% python3 -q
>>> import numpy as np
>>> np.set_printoptions(suppress=True, linewidth=160)
>>> tidy = lambda a: np.round(a, 2) + 0
>>> data = np.load("layer19.npy")
>>> data
array([[  9.1 ,  18.01,  24.78],
       [ 16.26,  20.53, -29.36],
       [ 15.26,  20.41, -27.1 ],
       [ 10.83,  18.77,  25.06],
       [ 13.38,   3.42, -31.78],
       [  9.81,  20.01,  25.1 ],
       [ 17.22,  19.09, -27.68],
       [ 13.32,   3.93, -31.41],
       [ 14.6 ,   4.58, -32.13],
       [ 10.54,  18.29,  21.46],
       [ 14.56,   3.29, -31.43],
       [ 13.83,   3.99, -32.2 ],
       [ 15.07,  19.25, -29.15],
       [ 16.55,  20.16, -28.24],
       [ 13.66,   5.47, -31.87],
       [ 15.55,  18.91, -29.09],
       [  9.36,  18.56,  24.15],
       [ 15.81,  18.64, -27.56],
       [ 15.48,  19.34, -27.11],
       [ 10.  ,  19.52,  24.39]])
>>> basis = data[[19, 11]].astype(float)
>>> for _ in range(7):
...     lab = np.linalg.norm(data[:, None] - basis, axis=-1).argmin(axis=1)
...     basis = np.array([data[lab == j].mean(axis=0) for j in range(2)])
... 
>>> lab
array([0, 1, 1, 0, 1, 0, 1, 1, 1, 0, 1, 1, 1, 1, 1, 1, 0, 1, 1, 0])
>>> tidy(basis[1] - basis[0])
array([  5.1 ,  -5.93, -53.88])
>>> np.abs(basis[1] - basis[0]).argmax()
np.int64(2)
>>> print(tidy(basis))
[[  9.94  18.86  24.16]
 [ 15.04  12.93 -29.72]]
>>> np.bincount(lab)
array([ 6, 14])
